% python3 -q
>>> import numpy as np
>>> import numpy.linalg as la
>>> np.set_printoptions(precision=2, suppress=True, linewidth=140, sign=" ")
>>> rd = lambda a: np.round(a, 2) + 0
>>> mat = np.load("block13.npy")
>>> print(mat)
[[ 5.  4.  4.  4.  4.  0.  4.]
 [ 4.  5.  4.  4.  4.  0.  4.]
 [ 4.  4.  5.  4.  4.  0.  4.]
 [ 4.  4.  4.  5.  4.  0.  4.]
 [ 4.  4.  4.  4.  5.  0.  4.]
 [ 0.  0.  0.  0.  0.  5.  0.]
 [ 4.  4.  4.  4.  4.  0.  5.]]
>>> # symmetric, so the eigenvalues are real
>>> t = np.radians(120)
>>> R = np.eye(7)
>>> R[0, 0] = R[6, 6] = np.cos(t)
>>> R[0, 6], R[6, 0] = -np.sin(t), np.sin(t)
>>> rd(R)
array([[-0.5 ,  0.  ,  0.  ,  0.  ,  0.  ,  0.  , -0.87],
       [ 0.  ,  1.  ,  0.  ,  0.  ,  0.  ,  0.  ,  0.  ],
       [ 0.  ,  0.  ,  1.  ,  0.  ,  0.  ,  0.  ,  0.  ],
       [ 0.  ,  0.  ,  0.  ,  1.  ,  0.  ,  0.  ,  0.  ],
       [ 0.  ,  0.  ,  0.  ,  0.  ,  1.  ,  0.  ,  0.  ],
       [ 0.  ,  0.  ,  0.  ,  0.  ,  0.  ,  1.  ,  0.  ],
       [ 0.87,  0.  ,  0.  ,  0.  ,  0.  ,  0.  , -0.5 ]])
>>> B = mat @ R.T
>>> rd(B)
array([[-5.96,  4.  ,  4.  ,  4.  ,  4.  ,  0.  ,  2.33],
       [-5.46,  5.  ,  4.  ,  4.  ,  4.  ,  0.  ,  1.46],
       [-5.46,  4.  ,  5.  ,  4.  ,  4.  ,  0.  ,  1.46],
       [-5.46,  4.  ,  4.  ,  5.  ,  4.  ,  0.  ,  1.46],
       [-5.46,  4.  ,  4.  ,  4.  ,  5.  ,  0.  ,  1.46],
       [ 0.  ,  0.  ,  0.  ,  0.  ,  0.  ,  5.  ,  0.  ],
       [-6.33,  4.  ,  4.  ,  4.  ,  4.  ,  0.  ,  0.96]])
>>> print(np.allclose(la.norm(mat, axis=1), la.norm(B, axis=1)))
True
>>> rd(la.svd(mat, compute_uv=False)), rd(la.svd(B, compute_uv=False))
(array([ 25.,   5.,   1.,   1.,   1.,   1.,   1.]), array([ 25.,   5.,   1.,   1.,   1.,   1.,   1.]))
>>> np.allclose(mat @ mat.T, B @ B.T)
True
>>> arr = np.load("layer11.npy")
>>> print(arr)
[[ 0. -2.  0.  0.  0.  0.  0.]
 [-2.  2. -2.  0.  0.  0.  0.]
 [ 0. -2.  0. -2.  0.  0.  0.]
 [ 0.  0. -2.  2. -2.  0.  0.]
 [ 0.  0.  0. -2. -3. -2.  0.]
 [ 0.  0.  0.  0. -2.  2. -2.]
 [ 0.  0.  0.  0.  0. -2.  3.]]
>>> # symmetric
>>> rd(la.eigvalsh(arr).min())
np.float64(-4.43)
>>> np.all(la.eigvalsh(arr) > 0)
np.False_
>>> x = np.array([3, 1, 1, 1, 1, -1, -3])
>>> np.einsum("ij,j->i", arr, x)
array([-2., -6., -4., -2., -3.,  2., -7.])
>>> la.norm(arr @ x) <= la.norm(arr, 2) * la.norm(x) + 1e-9
np.True_
>>> (arr @ x).argmax()
np.int64(5)
>>> arr @ np.ones(7)
array([-2., -2., -4., -2., -7., -2.,  1.])
>>> np.sign((arr @ x).round(6))
array([-1., -1., -1., -1., -1.,  1., -1.])
>>> vals, V = la.eigh(arr)
>>> print(rd(la.eigvalsh(arr @ arr)))
[  0.25   0.8    5.06   8.81  19.6   19.62  23.85]
>>> rd(V.T @ arr @ V)
array([[-4.43,  0.  ,  0.  ,  0.  ,  0.  ,  0.  ,  0.  ],
       [ 0.  , -2.25,  0.  ,  0.  ,  0.  ,  0.  ,  0.  ],
       [ 0.  ,  0.  , -0.5 ,  0.  ,  0.  ,  0.  ,  0.  ],
       [ 0.  ,  0.  ,  0.  ,  0.9 ,  0.  ,  0.  ,  0.  ],
       [ 0.  ,  0.  ,  0.  ,  0.  ,  2.97,  0.  ,  0.  ],
       [ 0.  ,  0.  ,  0.  ,  0.  ,  0.  ,  4.43,  0.  ],
       [ 0.  ,  0.  ,  0.  ,  0.  ,  0.  ,  0.  ,  4.88]])
>>> np.unique(vals.round(6) + 0, return_counts=True)[1]
array([ 1,  1,  1,  1,  1,  1,  1])
>>> (vals > 1e-8).sum(), (vals < -1e-8).sum()
(np.int64(4), np.int64(3))
>>> rd(V.T @ V)
array([[ 1.,  0.,  0.,  0.,  0.,  0.,  0.],
       [ 0.,  1.,  0.,  0.,  0.,  0.,  0.],
       [ 0.,  0.,  1.,  0.,  0.,  0.,  0.],
       [ 0.,  0.,  0.,  1.,  0.,  0.,  0.],
       [ 0.,  0.,  0.,  0.,  1.,  0.,  0.],
       [ 0.,  0.,  0.,  0.,  0.,  1.,  0.],
       [ 0.,  0.,  0.,  0.,  0.,  0.,  1.]])
>>> print(rd(vals))
[-4.43 -2.25 -0.5   0.9   2.97  4.43  4.88]
>>> rd(la.eigvalsh(arr + -1 * np.eye(7)))
array([-5.43, -3.25, -1.5 , -0.1 ,  1.97,  3.43,  3.88])
>>> J = np.loadtxt("out8.csv", delimiter=",")
>>> print(J)
[[ 1. -1.  1. -1.  1. -1.  1. -1.]
 [ 1. -1. -1.  1.  1. -1. -1.  1.]
 [ 1.  1. -1. -1.  1.  1. -1. -1.]
 [ 1. -1.  1. -1. -1.  1. -1.  1.]
 [ 1.  1.  1.  1.  1.  1.  1.  1.]]
>>> C2 = J.T @ J
>>> rd(la.eigvalsh(C2)[::-1])
array([ 8.,  8.,  8.,  8.,  8.,  0.,  0.,  0.])
>>> print((J @ J.T).shape)
(5, 5)
>>> np.trace(C2), (J ** 2).sum()
(np.float64(40.0), np.float64(40.0))
>>> la.matrix_rank(C2)
np.int64(5)
>>> x = np.array([-8, 8, -6, -3, -7, -3, -5, 5])
>>> print(J @ x)
[-33.  -7.  -1.  -5. -19.]
>>> print(J @ np.eye(8)[7])
[-1.  1. -1.  1.  1.]
>>> np.sign((J @ x).round(6))
array([-1., -1., -1., -1., -1.])
>>> print((J * x).sum(axis=1))
[-33.  -7.  -1.  -5. -19.]
>>> J * x
array([[-8., -8., -6.,  3., -7.,  3., -5., -5.],
       [-8., -8.,  6., -3., -7.,  3.,  5.,  5.],
       [-8.,  8.,  6.,  3., -7., -3.,  5., -5.],
       [-8., -8., -6.,  3.,  7., -3.,  5.,  5.],
       [-8.,  8., -6., -3., -7., -3., -5.,  5.]])
>>> J @ np.ones(8)
array([ 0.,  0.,  0.,  0.,  8.])
>>> (J @ x).argmax()
np.int64(2)
>>> J @ (2 * x)
array([-66., -14.,  -2., -10., -38.])
>>> W0 = np.load("test4.npy")
>>> print(rd(W0))
[[ 0.   -0.01 -0.01 -0.02  0.03]
 [-0.01  0.04  0.07  0.1  -0.15]
 [-0.01  0.07  0.13  0.18 -0.27]
 [-0.02  0.1   0.18  0.27 -0.39]
 [ 0.03 -0.15 -0.27 -0.39  0.57]]
>>> t = np.radians(78)
>>> R = np.eye(5)
>>> R[4, 4] = R[1, 1] = np.cos(t)
>>> R[4, 1], R[1, 4] = -np.sin(t), np.sin(t)
>>> print(rd(R))
[[ 1.    0.    0.    0.    0.  ]
 [ 0.    0.21  0.    0.    0.98]
 [ 0.    0.    1.    0.    0.  ]
 [ 0.    0.    0.    1.    0.  ]
 [ 0.   -0.98  0.    0.    0.21]]
>>> B = W0 @ R.T
>>> print(rd(B))
[[ 0.    0.03 -0.01 -0.02  0.01]
 [-0.01 -0.14  0.07  0.1  -0.07]
 [-0.01 -0.25  0.13  0.18 -0.12]
 [-0.02 -0.36  0.18  0.27 -0.18]
 [ 0.03  0.52 -0.27 -0.39  0.26]]
>>> np.allclose(W0 @ W0.T, B @ B.T)
True
>>> rd(la.det(R)), rd(np.trace(R))
(np.float64(1.0), np.float64(3.42))
>>> print(np.allclose(la.norm(W0, axis=1), la.norm(B, axis=1)))
True
>>> B = np.array([[-2, -3, 0, -3, 3],
...     [-3, 2, -1, 1, 2],
...     [2, 1, 3, -3, -2],
...     [-3, 0, -2, 0, 0],
...     [2, 2, -2, 1, -1]])
>>> X = B.T @ B
>>> X
array([[ 30,   6,  11,  -1, -18],
       [  6,  18,  -3,  10,  -9],
       [ 11,  -3,  18, -12,  -6],
       [ -1,  10, -12,  20,  -2],
       [-18,  -9,  -6,  -2,  18]])
>>> # symmetric
>>> x = np.array([0, 9, 9, 6, -5])
>>> rhs = X @ x
>>> rhs
array([ 237,  240,   93,  112, -237])
>>> rd(la.solve(X, rhs))
array([ 0.,  9.,  9.,  6., -5.])
>>> print(rd(la.solve(X, 4 * rhs)))
[  0.  36.  36.  24. -20.]
